% python3 -q
>>> import numpy as np
>>> np.set_printoptions(suppress=True, linewidth=160)
>>> tidy = lambda a: np.round(a, 2) + 0
>>> K = np.load("arr.npy")
>>> K
array([[ 0.2 ,  0.2 , -0.7 ,  0.4 , -0.8 ,  0.2 , -0.7 , -1.  ,  1.6 , -1.  , -1.8 , -4.66, -1.  ,  1.5 ],
       [ 1.4 ,  0.5 , -0.5 ,  2.2 , -1.1 ,  1.4 , -0.5 ,  0.  ,  0.5 ,  1.  ,  0.1 , -3.75,  0.9 ,  1.3 ],
       [-0.1 , -1.3 ,  0.  , -0.2 , -1.5 ,  0.  , -0.4 ,  0.9 ,  0.8 ,  0.6 , -1.3 ,  0.31, -0.1 , -0.1 ],
       [-1.6 , -0.5 ,  1.6 , -0.6 , -0.7 , -0.9 , -1.  ,  1.2 , -0.5 ,  0.8 , -0.2 , -0.7 ,  0.2 ,  0.2 ],
       [ 0.6 , -0.7 ,  0.2 ,  2.6 ,  1.2 , -0.1 , -1.4 ,  0.4 ,  0.5 ,  1.  ,  1.  ,  0.87, -1.5 , -0.3 ],
       [ 0.4 ,  1.3 , -0.2 , -0.8 ,  1.3 ,  0.  , -0.3 ,  1.7 , -1.1 , -1.2 ,  1.2 , -6.03,  1.1 ,  2.  ],
       [ 0.2 , -1.6 ,  0.5 , -0.5 , -1.  ,  0.6 ,  0.3 ,  0.5 , -0.5 , -0.7 , -0.1 ,  1.26,  2.5 , -0.4 ],
       [ 1.  ,  1.  , -0.2 , -1.9 ,  1.4 , -1.3 , -1.9 ,  0.  , -1.1 ,  0.2 ,  0.8 , -2.2 ,  0.7 ,  0.7 ],
       [-0.8 , -0.2 , -0.2 ,  1.2 , -0.6 , -0.5 ,  1.1 , -1.6 , -1.4 ,  0.9 ,  0.7 ,  0.7 ,  1.1 , -0.2 ],
       [-1.1 , -1.2 , -1.  , -0.2 ,  0.5 , -1.7 , -0.6 ,  0.5 ,  1.8 ,  0.9 ,  1.  ,  1.16,  0.1 , -0.4 ],
       [-1.2 ,  0.3 , -0.9 , -0.9 , -0.1 , -1.  ,  1.1 ,  1.5 ,  0.7 ,  0.4 ,  1.  ,  1.16, -0.9 , -0.4 ],
       [ 0.3 , -0.6 ,  1.2 , -2.  , -1.3 ,  0.5 ,  0.3 ,  1.  ,  0.2 , -0.2 ,  0.3 ,  0.81,  0.4 , -0.3 ],
       [ 0.7 ,  0.5 ,  0.  , -0.1 , -1.9 ,  0.5 , -0.1 ,  0.2 ,  0.8 ,  1.2 ,  1.1 ,  0.79, -0.2 , -0.3 ],
       [ 1.6 , -1.6 , -1.1 ,  0.9 , -1.  , -0.7 , -0.4 ,  1.5 , -0.4 ,  1.2 , -0.5 ,  1.14,  2.  , -0.4 ],
       [-0.1 ,  1.2 , -2.1 , -1.5 ,  1.6 ,  3.  ,  0.4 , -1.8 ,  0.4 ,  1.8 , -0.5 ,  2.37, -0.3 , -0.8 ],
       [ 0.  , -1.1 ,  0.1 ,  0.3 , -1.  , -1.4 , -0.9 ,  0.8 ,  0.5 ,  0.1 ,  0.  ,  5.46,  1.1 , -1.8 ],
       [-0.3 , -0.2 ,  0.3 ,  1.5 ,  1.1 , -0.2 , -0.1 ,  0.2 ,  0.3 , -0.3 ,  1.4 ,  1.89, -2.1 , -0.6 ],
       [ 0.4 , -0.4 ,  0.  , -1.2 , -1.3 , -1.7 ,  0.7 , -0.6 , -0.6 , -0.1 ,  1.7 , -0.29, -1.1 ,  0.1 ],
       [ 0.6 , -0.1 ,  2.  , -1.2 ,  0.5 , -1.6 , -0.7 ,  0.8 ,  0.8 ,  0.2 ,  0.5 , -5.34, -1.5 ,  1.8 ],
       [-0.2 ,  1.3 ,  0.3 ,  0.3 ,  1.5 ,  0.4 ,  0.8 , -1.  , -1.3 ,  1.1 ,  1.7 ,  0.4 , -0.1 , -0.2 ],
       [ 0.7 ,  1.3 , -1.3 ,  1.5 , -0.6 , -0.6 , -0.2 , -0.2 ,  0.1 ,  0.3 , -0.6 , -0.47,  1.5 ,  0.2 ],
       [-0.1 ,  0.  , -0.4 ,  1.  ,  0.8 ,  1.1 ,  0.4 , -1.4 , -2.3 ,  0.1 ,  0.7 ,  2.72, -0.5 , -0.9 ],
       [ 0.5 , -0.9 ,  0.1 ,  0.4 ,  0.2 ,  0.5 ,  0.3 ,  0.3 ,  0.6 ,  1.  , -1.6 , -1.26, -0.6 ,  0.5 ],
       [ 0.2 , -2.6 , -0.7 , -0.1 , -1.3 ,  0.7 , -0.7 , -0.4 , -0.1 ,  1.9 , -0.1 , -3.63,  0.6 ,  1.2 ],
       [ 0.6 ,  1.2 , -2.8 ,  0.3 , -0.1 ,  1.3 ,  0.1 ,  0.9 , -0.8 , -0.7 , -0.6 , -1.92,  1.1 ,  0.7 ],
       [-0.2 ,  1.3 ,  0.5 ,  0.  ,  0.  , -0.4 , -0.2 , -1.6 , -0.9 , -0.6 , -0.9 , -5.14, -0.8 ,  1.7 ],
       [ 0.1 , -0.3 , -1.  , -0.9 ,  0.  ,  0.8 ,  1.5 ,  0.8 ,  1.5 , -0.5 , -0.9 , -1.81, -0.7 ,  0.6 ],
       [-0.3 , -0.1 , -0.2 ,  0.1 , -1.  ,  0.7 , -0.3 , -0.4 , -1.3 , -1.9 ,  0.5 , -5.03,  0.2 ,  1.7 ],
       [-0.3 ,  0.  , -0.8 ,  1.  , -1.2 ,  0.6 , -0.3 ,  1.9 ,  0.5 ,  1.3 , -1.2 , -2.99, -0.3 ,  1.  ],
       [-0.8 ,  1.  ,  0.  ,  1.8 ,  0.9 ,  0.8 , -0.4 , -1.3 ,  0.8 ,  0.8 , -0.1 ,  0.7 ,  0.1 , -0.2 ],
       [ 0.3 , -1.1 ,  0.5 ,  0.8 , -0.9 , -0.3 ,  1.3 , -0.3 ,  1.1 ,  1.5 ,  1.9 , -0.69,  0.  ,  0.2 ],
       [-2.3 ,  0.7 ,  0.4 , -0.5 ,  0.7 , -1.7 , -0.3 , -1.1 ,  0.3 , -1.8 , -1.7 , -0.83, -0.1 ,  0.3 ],
       [-0.3 , -0.8 ,  0.9 , -0.5 , -0.5 , -1.2 ,  0.8 ,  0.1 ,  0.1 , -0.9 , -0.8 , -2.5 , -0.1 ,  0.8 ]])
>>> cen = K - K.mean(axis=0)
>>> V = np.linalg.svd(cen)[2][:13]
>>> Y = cen - cen @ V.T @ V
>>> tidy(np.diag(V.T @ V))
array([1. , 1. , 1. , 1. , 1. , 1. , 1. , 1. , 1. , 1. , 1. , 0.9, 1. , 0.1])
>>> tidy((cen @ V.T).std(axis=0))
array([2.83, 1.45, 1.38, 1.17, 1.12, 1.  , 0.95, 0.79, 0.71, 0.64, 0.62, 0.55, 0.51])
>>> hat = K @ np.linalg.solve(K.T @ K, K.T)
>>> tidy(hat @ K[:, 13])
array([ 1.5,  1.3, -0.1,  0.2, -0.3,  2. , -0.4,  0.7, -0.2, -0.4, -0.4, -0.3, -0.3, -0.4, -0.8, -1.8, -0.6,  0.1,  1.8, -0.2,  0.2, -0.9,  0.5,  1.2,  0.7,
        1.7,  0.6,  1.7,  1. , -0.2,  0.2,  0.3,  0.8])
>>> tidy(np.trace(hat))
np.float64(14.0)
>>> x0 = np.array([0, 0, 1, -2, -1, 1, 1, 2, -2, -1, 2, -2, 2, -2])
>>> target = K @ x0
>>> tidy(np.linalg.lstsq(K, target)[0])
array([ 0.,  0.,  1., -2., -1.,  1.,  1.,  2., -2., -1.,  2., -2.,  2., -2.])
>>> tidy(np.linalg.solve(K.T @ K, K.T @ target))
array([ 0.,  0.,  1., -2., -1.,  1.,  1.,  2., -2., -1.,  2., -2.,  2., -2.])
>>> rng = np.random.default_rng(3319)
>>> target = target + 0.05 * rng.normal(size=33)
>>> tidy(target)
array([ -4.63,   2.02,  -2.12,   5.17, -11.1 ,  19.27,   9.23,   7.09,  -0.07,  -6.27,   1.03,   9.55,   0.97,   1.22,  -8.33,  -6.44,  -7.92,   4.42,   6.49,
         1.66,  -3.06,  -3.33,  -4.6 ,   4.07,   5.6 ,   2.54,   1.37,  12.77,   1.2 , -10.13,   1.27,  -4.84,   4.5 ])
>>> beta, *_ = np.linalg.lstsq(K, target)
>>> tidy(np.linalg.norm(target - K @ beta))
np.float64(0.21)
>>> [round(float(np.linalg.norm(np.linalg.solve(K.T @ K + lam * np.eye(14), K.T @ target))), 2) for lam in (0, 1, 10, 100)]
[5.79, 5.03, 4.1, 1.72]
>>> feats = np.loadtxt("sample4.csv", delimiter=",")
>>> feats
array([[ 1.04,  3.03,  1.15,  0.05,  0.02],
       [ 1.01,  2.97,  0.95, -0.05, -0.02],
       [ 1.12,  2.99,  1.07,  0.  ,  0.  ],
       [ 0.98,  3.04,  0.95, -0.02,  0.12],
       [ 1.02,  3.04,  1.09,  0.05, -0.09],
       [ 1.  ,  3.04,  0.99,  0.06,  0.02],
       [ 0.95,  2.91,  1.08,  0.01, -0.04],
       [ 0.95,  3.03,  1.02,  0.06,  0.02],
       [ 1.05,  3.08,  1.01, -0.06, -0.09],
       [ 0.97,  3.07,  0.97,  0.01,  0.04],
       [ 0.02,  3.05,  1.01,  0.93,  0.  ],
       [ 0.01,  3.04,  0.94,  0.94, -0.15],
       [ 0.13,  3.08,  0.95,  1.02,  0.08],
       [-0.05,  3.  ,  0.96,  1.02,  0.02],
       [ 0.  ,  3.05,  0.97,  0.97, -0.11],
       [-0.02,  2.97,  0.98,  0.95, -0.03],
       [ 0.03,  3.05,  0.97,  1.05, -0.05],
       [-0.05,  2.99,  0.89,  1.03,  0.  ],
       [ 0.08,  3.06,  0.95,  1.14,  0.03],
       [-0.01,  2.86,  1.05,  1.  ,  0.06],
       [ 2.96,  1.07,  2.99, -0.07,  1.99],
       [ 2.99,  1.06,  2.9 ,  0.01,  1.97],
       [ 3.04,  0.97,  2.99, -0.01,  2.  ],
       [ 2.9 ,  0.98,  2.97,  0.02,  2.02],
       [ 3.05,  1.  ,  3.07,  0.02,  2.05],
       [ 3.04,  0.98,  2.91, -0.03,  2.04],
       [ 2.99,  0.94,  3.01,  0.  ,  1.93],
       [ 3.03,  0.88,  3.02, -0.03,  2.03],
       [ 3.03,  1.04,  2.97,  0.  ,  1.96],
       [ 3.09,  0.88,  3.06,  0.02,  1.96]])
>>> cen = feats - feats.mean(axis=0)
>>> Uu, sig, VT = np.linalg.svd(cen, full_matrices=False)
>>> tidy(sig)
array([11.28,  2.68,  0.33,  0.29,  0.19])
>>> tidy((sig ** 2).sum() ** 2 / (sig ** 4).sum())
np.float64(1.12)
>>> tidy(cen.mean(axis=0))
array([0., 0., 0., 0., 0.])
>>> tidy(VT[0] * np.sign(VT[0, np.abs(VT[0]).argmax()]))
array([ 0.6 , -0.46,  0.45, -0.15,  0.45])
>>> np.abs(VT[0]).argmax()
np.int64(0)
>>> np.searchsorted(np.cumsum(sig ** 2) / (sig ** 2).sum(), 0.9) + 1
np.int64(1)
